% python3 -q
>>> import numpy as np
>>> import numpy.linalg as la
>>> np.set_printoptions(suppress=True, linewidth=140)
>>> M = np.loadtxt("x.csv", delimiter=",")
>>> M
array([[ 5.,  0., 15.,  5.,  0., 15.],
       [ 0., -5., 15.,  0., -5., 15.],
       [ 5., 15., 10.,  5., 15., 10.],
       [ 0.,  0.,  0.,  0.,  0.,  0.],
       [ 0.,  0.,  0.,  0.,  0.,  0.],
       [ 0.,  0.,  0.,  0.,  0.,  0.]])
>>> round(la.norm(M, 2) / la.norm(M), 1)
np.float64(0.8)
>>> la.cond(M) > 100
np.True_
>>> w1 = np.array([[-2, 0], [2, 1], [-2, 0], [-1, 2], [1, 1], [2, -2]])
>>> beta = np.array([-1, -1])
>>> hid = np.maximum(M @ w1 + beta, 0)
>>> hid
array([[ 0.,  0.],
       [ 0.,  0.],
       [29., 19.],
       [ 0.,  0.],
       [ 0.,  0.],
       [ 0.,  0.]])
>>> basis = np.array([[1, -2, 1], [1, 5, -3]])
>>> w1 @ basis
array([[ -2,   4,  -2],
       [  3,   1,  -1],
       [ -2,   4,  -2],
       [  1,  12,  -7],
       [  2,   3,  -2],
       [  0, -14,   8]])
>>> np.argsort(-la.norm(hid, axis=0).round(6), kind="stable")[:3]
array([0, 1])
>>> round(la.norm(hid, 2) / la.norm(hid), 1)
np.float64(1.0)
>>> la.matrix_rank(hid, rtol=0.1)
np.int64(1)
>>> np.unique(M.round(6), axis=0).shape
(4, 6)
>>> round(float(np.trace(la.pinv(M) @ M)), 1)
3.0
>>> feats = np.loadtxt("case0.csv", delimiter=",")
>>> feats.round(1)
array([[-0.5, -1.3, -1. ,  1. , -2.2, -0.5],
       [-1.5, -0.8,  1.2, -1.8, -0.3, -1.3],
       [ 1.5,  0.6,  0.3, -1.6, -1.8,  0.7],
       [-1.3, -0.8, -0.8, -0.8,  0.2,  2.3],
       [-1.4,  1.6,  1.4,  1. , -1. ,  0.7],
       [ 0.8, -1.8,  2. ,  0.8,  0.1,  0.8]])
>>> Y = feats / np.sqrt((feats ** 2).mean(axis=1, keepdims=True))
>>> la.matrix_rank(Y) == la.matrix_rank(feats)
np.True_
>>> Y[4].round(1)
array([-1.1,  1.3,  1.1,  0.8, -0.8,  0.6])
>>> np.round(feats - feats.mean(axis=1, keepdims=True), 1) + 0
array([[ 0.3, -0.6, -0.3,  1.8, -1.4,  0.2],
       [-0.8,  0. ,  1.9, -1. ,  0.5, -0.5],
       [ 1.5,  0.6,  0.4, -1.6, -1.7,  0.8],
       [-1.1, -0.6, -0.6, -0.6,  0.4,  2.5],
       [-1.8,  1.2,  1. ,  0.7, -1.4,  0.3],
       [ 0.4, -2.2,  1.5,  0.3, -0.3,  0.4]])
>>> x = np.array([-3, -2, -2, 0, 3, -2])
>>> (feats @ x).argmax()
np.int64(1)
>>> np.round(feats @ np.ones(6), 1)
array([-4.5, -4.4, -0.2, -1.2,  2.3,  2.7])
>>> np.round(feats @ np.eye(6)[2], 1)
array([-1. ,  1.2,  0.3, -0.8,  1.4,  2. ])
>>> np.sign((feats @ x).round(6))
array([ 1.,  1., -1.,  1., -1., -1.])
>>> np.round(feats @ feats.T, 1) + 0
array([[9., 0., 0., 0., 0., 0.],
       [0., 9., 0., 0., 0., 0.],
       [0., 0., 9., 0., 0., 0.],
       [0., 0., 0., 9., 0., 0.],
       [0., 0., 0., 0., 9., 0.],
       [0., 0., 0., 0., 0., 9.]])
>>> np.round(la.norm(feats, axis=0), 1)
array([3., 3., 3., 3., 3., 3.])
>>> round(feats[:, 1] @ feats[:, 5], 1)
np.float64(-0.0)
